In [1]: import numpy as np

In [2]: import numpy.linalg as la

In [3]: np.set_printoptions(precision=3, suppress=True, linewidth=120, legacy="1.25")

In [4]: tidy = lambda a: np.round(a, 3) + 0

In [5]: A = np.loadtxt("dump.csv", delimiter=",")

In [6]: A
Out[6]: 
array([[9., 5., 2., 4., 2.],
       [9., 2., 7., 9., 5.],
       [1., 6., 3., 1., 5.],
       [0., 2., 6., 7., 6.],
       [0., 8., 4., 6., 9.]])

In [7]: Q, V = la.qr(A[:, :4])[0], la.qr(A[:, 4:])[0]

In [8]: s = la.svd(Q.T @ V, compute_uv=False)

In [9]: tidy(la.norm(Q @ Q.T - V @ V.T, 2))
Out[9]: 1.0

In [10]: tidy(np.degrees(np.arccos(s.clip(0, 1))))
Out[10]: array([3.14])

In [11]: cov = A.T @ A

In [12]: np.trace(cov), (A ** 2).sum()
Out[12]: (764.0, 764.0)

In [13]: tidy(la.eigvalsh(cov)[::-1])
Out[13]: array([597.641, 112.051,  50.293,   3.73 ,   0.284])

In [14]: tidy(la.svd(A, compute_uv=False) ** 2)
Out[14]: array([597.641, 112.051,  50.293,   3.73 ,   0.284])

In [15]: np.allclose(cov, cov.T)
Out[15]: True

In [16]: rng = np.random.default_rng(67)

In [17]: lab = rng.permutation(5)

In [18]: other = A[:, lab] * rng.choice([-1, 1], 5)

In [19]: other
Out[19]: 
array([[-4.,  2.,  2., -5.,  9.],
       [-9.,  7.,  5., -2.,  9.],
       [-1.,  3.,  5., -6.,  1.],
       [-7.,  6.,  6., -2.,  0.],
       [-6.,  4.,  9., -8.,  0.]])

In [20]: Uu, _, VT = la.svd(A.T @ other)

In [21]: tidy(Uu @ VT)
Out[21]: 
array([[ 0.,  0.,  0.,  0.,  1.],
       [ 0.,  0.,  0., -1.,  0.],
       [ 0.,  1.,  0.,  0.,  0.],
       [-1.,  0.,  0.,  0.,  0.],
       [ 0.,  0.,  1.,  0.,  0.]])

In [22]: tidy(la.lstsq(A, other)[0])
Out[22]: 
array([[ 0.,  0.,  0.,  0.,  1.],
       [ 0.,  0.,  0., -1.,  0.],
       [ 0.,  1.,  0.,  0.,  0.],
       [-1.,  0.,  0.,  0.,  0.],
       [ 0.,  0.,  1.,  0.,  0.]])

In [23]: lab
Out[23]: array([3, 2, 4, 1, 0])
